% python3 -q
>>> import numpy as np
>>> import numpy.linalg as la
>>> np.set_printoptions(precision=1, suppress=True, linewidth=160)
>>> data = np.array([[2.3, -7.0, -8.0, -4.0, -1.0, -2.0, -3.0, 5.0],
...     [-5.0, 7.3, -1.0, 2.0, -7.0, -8.0, -3.0, 5.0],
...     [6.0, 3.0, -0.7, 6.0, -5.0, 2.0, -7.0, -8.0],
...     [7.0, 8.0, 5.0, 7.3, 2.0, -3.0, -5.0, 3.0],
...     [1.0, 0.0, 5.0, 5.0, -1.7, -6.0, 5.0, -3.0],
...     [-8.0, -7.0, 4.0, 4.0, -9.0, 8.3, 1.0, -5.0],
...     [4.0, 4.0, -7.0, -8.0, 4.0, -9.0, 0.3, -9.0],
...     [2.0, -7.0, -8.0, -4.0, -1.0, -2.0, -3.0, 5.3]])
>>> data
array([[ 2.3, -7. , -8. , -4. , -1. , -2. , -3. ,  5. ],
       [-5. ,  7.3, -1. ,  2. , -7. , -8. , -3. ,  5. ],
       [ 6. ,  3. , -0.7,  6. , -5. ,  2. , -7. , -8. ],
       [ 7. ,  8. ,  5. ,  7.3,  2. , -3. , -5. ,  3. ],
       [ 1. ,  0. ,  5. ,  5. , -1.7, -6. ,  5. , -3. ],
       [-8. , -7. ,  4. ,  4. , -9. ,  8.3,  1. , -5. ],
       [ 4. ,  4. , -7. , -8. ,  4. , -9. ,  0.3, -9. ],
       [ 2. , -7. , -8. , -4. , -1. , -2. , -3. ,  5.3]])
>>> rng = np.random.default_rng(3370)
>>> lab = rng.permutation(8)
>>> lab
array([4, 6, 3, 1, 7, 2, 5, 0])
>>> other = data[lab][:, lab]
>>> np.sort(np.abs(la.eigvals(other)))
array([ 0.3,  1.4,  6.6, 10.2, 10.2, 16.2, 16.2, 16.9])
>>> np.allclose(other, data)
False
>>> other
array([[-1.7,  5. ,  5. ,  0. , -3. ,  5. , -6. ,  1. ],
       [ 4. ,  0.3, -8. ,  4. , -9. , -7. , -9. ,  4. ],
       [ 2. , -5. ,  7.3,  8. ,  3. ,  5. , -3. ,  7. ],
       [-7. , -3. ,  2. ,  7.3,  5. , -1. , -8. , -5. ],
       [-1. , -3. , -4. , -7. ,  5.3, -8. , -2. ,  2. ],
       [-5. , -7. ,  6. ,  3. , -8. , -0.7,  2. ,  6. ],
       [-9. ,  1. ,  4. , -7. , -5. ,  4. ,  8.3, -8. ],
       [-1. , -3. , -4. , -7. ,  5. , -8. , -2. ,  2.3]])
>>> np.trace(other)
np.float64(28.4)
>>> def softmax(z):
...     e = np.exp(z - z.max(axis=-1, keepdims=True))
...     return e / e.sum(axis=-1, keepdims=True)
... 
>>> np.round(softmax(data[4] + -2), 1) + 0
array([0. , 0. , 0.3, 0.3, 0. , 0. , 0.3, 0. ])
>>> S = data @ data.T / np.sqrt(8)
>>> np.round(softmax(S), 1) + 0
array([[0.4, 0. , 0. , 0. , 0. , 0. , 0. , 0.6],
       [0. , 1. , 0. , 0. , 0. , 0. , 0. , 0. ],
       [0. , 0. , 1. , 0. , 0. , 0. , 0. , 0. ],
       [0. , 0. , 0. , 1. , 0. , 0. , 0. , 0. ],
       [0. , 0. , 0. , 0. , 1. , 0. , 0. , 0. ],
       [0. , 0. , 0. , 0. , 0. , 1. , 0. , 0. ],
       [0. , 0. , 0. , 0. , 0. , 0. , 1. , 0. ],
       [0.4, 0. , 0. , 0. , 0. , 0. , 0. , 0.6]])
>>> softmax(S).round(6).argmax(axis=1)
array([7, 1, 2, 3, 4, 5, 6, 7])
>>> lab = rng.permutation(8)
>>> other = data[:, lab] * rng.choice([-1, 1], 8)
>>> other
array([[-8. , -2.3,  5. ,  4. ,  2. , -7. ,  3. , -1. ],
       [-1. ,  5. ,  5. , -2. ,  8. ,  7.3,  3. , -7. ],
       [-0.7, -6. , -8. , -6. , -2. ,  3. ,  7. , -5. ],
       [ 5. , -7. ,  3. , -7.3,  3. ,  8. ,  5. ,  2. ],
       [ 5. , -1. , -3. , -5. ,  6. ,  0. , -5. , -1.7],
       [ 4. ,  8. , -5. , -4. , -8.3, -7. , -1. , -9. ],
       [-7. , -4. , -9. ,  8. ,  9. ,  4. , -0.3,  4. ],
       [-8. , -2. ,  5.3,  4. ,  2. , -7. ,  3. , -1. ]])
>>> Uu, _, Vt = la.svd(data.T @ other)
>>> np.round(la.lstsq(data, other)[0], 1) + 0
array([[ 0., -1.,  0.,  0.,  0.,  0.,  0.,  0.],
       [ 0.,  0.,  0.,  0.,  0.,  1.,  0.,  0.],
       [ 1.,  0.,  0.,  0.,  0.,  0.,  0.,  0.],
       [ 0.,  0.,  0., -1.,  0.,  0.,  0.,  0.],
       [ 0.,  0.,  0.,  0.,  0.,  0.,  0.,  1.],
       [ 0.,  0.,  0.,  0., -1.,  0.,  0.,  0.],
       [ 0.,  0.,  0.,  0.,  0.,  0., -1.,  0.],
       [ 0.,  0.,  1.,  0.,  0.,  0.,  0.,  0.]])
>>> np.round(Uu @ Vt, 1) + 0
array([[ 0., -1.,  0.,  0.,  0.,  0.,  0.,  0.],
       [ 0.,  0.,  0.,  0.,  0.,  1.,  0.,  0.],
       [ 1.,  0.,  0.,  0.,  0.,  0.,  0.,  0.],
       [ 0.,  0.,  0., -1.,  0.,  0.,  0.,  0.],
       [ 0.,  0.,  0.,  0.,  0.,  0.,  0.,  1.],
       [ 0.,  0.,  0.,  0., -1.,  0.,  0.,  0.],
       [ 0.,  0.,  0.,  0.,  0.,  0., -1.,  0.],
       [ 0.,  0.,  1.,  0.,  0.,  0.,  0.,  0.]])
>>> Q, vecs = la.qr(other[:, :4])[0], la.qr(other[:, 4:])[0]
>>> s = la.svd(Q.T @ vecs, compute_uv=False)
>>> round(float(la.norm(Q @ Q.T - vecs @ vecs.T, 2)), 1)
1.0
>>> (s > 0.9).sum()
np.int64(2)
>>> W0 = np.array([[0, 0, 2, -1], [-1, 1, 0, 0], [-2, 0, 2, -2], [-1, -1, -2, -1]])
>>> W0[-1] = W0[0] + -2 * W0[1]
>>> W0
array([[ 0,  0,  2, -1],
       [-1,  1,  0,  0],
       [-2,  0,  2, -2],
       [ 2, -2,  2, -1]])
>>> f = np.array([1, -2])
>>> np.array([np.convolve(row, f, "same") for row in W0])
array([[ 0,  0,  2, -5],
       [-1,  3, -2,  0],
       [-2,  4,  2, -6],
       [ 2, -6,  6, -5]])
>>> np.cross(W0[2, :3], W0[1, :3])
array([-2, -2, -2])
>>> np.convolve(W0[2], f)
array([-2,  4,  2, -6,  4])
>>> other = np.array([[1, 1, 2], [2, 0, 1]])
>>> cent = np.kron(other, W0)
>>> round(float(la.norm(cent, 2)), 1), np.round(la.norm(other, 2) * la.norm(W0, 2), 1)
(13.4, np.float64(13.4))
>>> cent
array([[ 0,  0,  2, -1,  0,  0,  2, -1,  0,  0,  4, -2],
       [-1,  1,  0,  0, -1,  1,  0,  0, -2,  2,  0,  0],
       [-2,  0,  2, -2, -2,  0,  2, -2, -4,  0,  4, -4],
       [ 2, -2,  2, -1,  2, -2,  2, -1,  4, -4,  4, -2],
       [ 0,  0,  4, -2,  0,  0,  0,  0,  0,  0,  2, -1],
       [-2,  2,  0,  0,  0,  0,  0,  0, -1,  1,  0,  0],
       [-4,  0,  4, -4,  0,  0,  0,  0, -2,  0,  2, -2],
       [ 4, -4,  4, -2,  0,  0,  0,  0,  2, -2,  2, -1]])
>>> cent.shape
(8, 12)
>>> rk = la.matrix_rank(W0)
>>> rk
np.int64(3)
>>> N = la.svd(W0)[2][rk:].T
>>> [int(la.matrix_rank(np.delete(W0, i, axis=0))) for i in range(4)]
[3, 3, 2, 3]
>>> [int(la.matrix_rank(W0[:i])) for i in range(1, len(W0) + 1)]
[1, 2, 3, 3]
>>> N.shape
(4, 1)
>>> la.cond(W0) > 100
np.True_
>>> la.matrix_rank(W0, rtol=0.1)
np.int64(3)
>>> round(la.norm(W0, 2) / la.norm(W0), 1)
np.float64(0.8)
>>> [round(float(x), 1) for x in la.svd(W0, compute_uv=False)[:3]]
[4.4, 3.5, 0.8]
